$ python3 -q
>>> import numpy as np
>>> np.set_printoptions(precision=3, suppress=True, linewidth=120, legacy="1.25")
>>> def tidy(a):
...     return np.round(a, 3) + 0
... 
>>> feats = np.loadtxt("block5.csv", delimiter=",")
>>> tidy(feats)
array([[-0.648,  0.392,  0.148,  0.   ,  0.065,  0.601, -0.028,  0.137, -0.141],
       [ 0.202, -0.367,  0.3  , -0.122, -0.579,  0.524,  0.265, -0.154,  0.124],
       [-0.445, -0.544, -0.665,  0.156, -0.165,  0.035,  0.029,  0.002, -0.097],
       [ 0.   ,  0.033,  0.03 , -0.301, -0.099, -0.089, -0.098, -0.517, -0.783],
       [ 0.04 ,  0.174, -0.155, -0.478, -0.389, -0.185,  0.172,  0.675, -0.212],
       [-0.283,  0.454, -0.086,  0.097, -0.553, -0.351,  0.095, -0.386,  0.332],
       [-0.243, -0.275,  0.525,  0.327, -0.292, -0.298, -0.466,  0.257, -0.158],
       [-0.04 , -0.074, -0.119, -0.572, -0.025,  0.111, -0.706, -0.103,  0.36 ],
       [-0.445, -0.31 ,  0.351, -0.444,  0.285, -0.312,  0.406, -0.095,  0.183]])
>>> # keeps lengths
>>> x0 = np.array([-3, -1, -3, 1, -1, -2, 1, 2, -3])
>>> 9 - np.linalg.matrix_rank(feats - np.eye(9), tol=1e-8)
1
>>> tidy(np.linalg.inv(feats))
array([[-0.648,  0.202, -0.445,  0.   ,  0.04 , -0.283, -0.243, -0.04 , -0.445],
       [ 0.392, -0.367, -0.544,  0.033,  0.174,  0.454, -0.275, -0.074, -0.31 ],
       [ 0.148,  0.3  , -0.665,  0.03 , -0.155, -0.086,  0.525, -0.119,  0.351],
       [ 0.   , -0.122,  0.156, -0.301, -0.478,  0.097,  0.327, -0.572, -0.444],
       [ 0.065, -0.579, -0.165, -0.099, -0.389, -0.553, -0.292, -0.025,  0.285],
       [ 0.601,  0.524,  0.035, -0.089, -0.185, -0.351, -0.298,  0.111, -0.312],
       [-0.028,  0.265,  0.029, -0.098,  0.172,  0.095, -0.466, -0.706,  0.406],
       [ 0.137, -0.154,  0.002, -0.517,  0.675, -0.386,  0.257, -0.103, -0.095],
       [-0.141,  0.124, -0.097, -0.783, -0.212,  0.332, -0.158,  0.36 ,  0.183]])
>>> tidy(np.linalg.det(feats))
1.0
>>> [p for p in range(1, 25) if np.allclose(np.linalg.matrix_power(feats, p), np.eye(9))]
[]
>>> tidy(np.sort(np.abs(np.degrees(np.angle(np.linalg.eigvals(feats))))))
array([  0.   ,  70.342,  70.342, 121.489, 121.489, 153.177, 153.177, 167.332, 167.332])
>>> tidy(np.linalg.norm(x0)), tidy(np.linalg.norm(feats @ x0))
(6.245, 6.245)
>>> rng = np.random.default_rng(999652)
>>> z = rng.integers(0, 3, 5)
>>> J = np.array([[0, -1, -1, 1, 1],
...     [-2, 2, 1, 1, -1],
...     [-1, 2, 1, -2, 0],
...     [-1, -1, 0, 0, 0],
...     [0, 2, 1, 2, -1]]) * (z[:, None] == z)
>>> J
array([[ 0, -1,  0,  0,  0],
       [-2,  2,  0,  0,  0],
       [ 0,  0,  1, -2,  0],
       [ 0,  0,  0,  0,  0],
       [ 0,  0,  1,  2, -1]])
>>> np.unique(J.round(6), axis=0).shape
(5, 5)
>>> tidy(np.trace(np.linalg.pinv(J) @ J))
4.0
>>> m1 = np.array([[4, 5, 6],
...     [7, 8, 9],
...     [10, 11, 12],
...     [13, 14, 15],
...     [16, 17, 18],
...     [19, 20, 21]])
>>> m1[0] @ m1[2]
167
>>> tidy(np.linalg.norm(m1) ** 2 / np.linalg.norm(m1, 2) ** 2)
1.001
>>> tidy(np.linalg.norm(m1, "nuc"))
58.716
>>> tidy(np.linalg.norm(m1, 2))
57.405
>>> tidy(np.linalg.norm(m1[0], 1)), tidy(np.linalg.norm(m1[0], np.inf))
(15.0, 6.0)
>>> tidy(np.linalg.norm(m1[0] - m1[2]))
10.392
>>> t3 = np.stack([m1, -3 * m1, m1[::-1]])
>>> t3.sum(axis=0)
array([[ 11,  10,   9],
       [  2,   1,   0],
       [ -7,  -8,  -9],
       [-16, -17, -18],
       [-25, -26, -27],
       [-34, -35, -36]])
>>> np.linalg.matrix_rank(t3)
array([2, 2, 2])
>>> np.einsum("bij,cij->bc", t3, t3)
array([[ 3297, -9891,  2352],
       [-9891, 29673, -7056],
       [ 2352, -7056,  3297]])
>>> np.allclose(m1[:-1].T @ np.linalg.lstsq(m1[:-1].T, m1[-1])[0], m1[-1])
True
>>> np.linalg.lstsq(m1[:-1].T, m1[-1])[2]
2
>>> np.unique(m1.round(6), axis=0).shape
(6, 3)
>>> tidy(np.trace(np.linalg.pinv(m1) @ m1))
2.0
>>> W0 = np.load("layer8.npy")
>>> W0
array([[  1.1, -16. ,   1.5,   1.1],
       [ -0.7,   3. ,   0.6,   1.3],
       [ -0.9,   4. ,  -0.4,   0.9],
       [ -1.6,  -2. ,  -0.1,  -0.8],
       [  1.2,  15. ,   0.8,  -0.9],
       [  1.9,   2. ,   0.7,  -0.8],
       [  0.4,  -8. ,  -1.8,   2.8]])
>>> out = np.c_[W0[:, :3] @ np.array([[3, 2, 2], [3, 0, 1], [0, 1, 2]]), np.array([1, -2, -2, -1, -1, 1, 1])]
>>> tidy(out)
array([[-44.7,   3.7, -10.8,   1. ],
       [  6.9,  -0.8,   2.8,  -2. ],
       [  9.3,  -2.2,   1.4,  -2. ],
       [-10.8,  -3.3,  -5.4,  -1. ],
       [ 48.6,   3.2,  19. ,  -1. ],
       [ 11.7,   4.5,   7.2,   1. ],
       [-22.8,  -1. , -10.8,   1. ]])
>>> np.linalg.matrix_rank(out)
4
>>> tidy(np.linalg.norm(out - W0 @ np.linalg.lstsq(W0, out)[0], axis=0))
array([0.   , 0.   , 0.   , 0.776])
>>> np.linalg.matrix_rank(m1, rtol=0.1)
1
>>> tidy(np.linalg.norm(m1, 2) / np.linalg.norm(m1))
1.0
>>> np.argsort(-np.linalg.norm(m1, axis=0).round(6), kind="stable")[:3]
array([2, 1, 0])
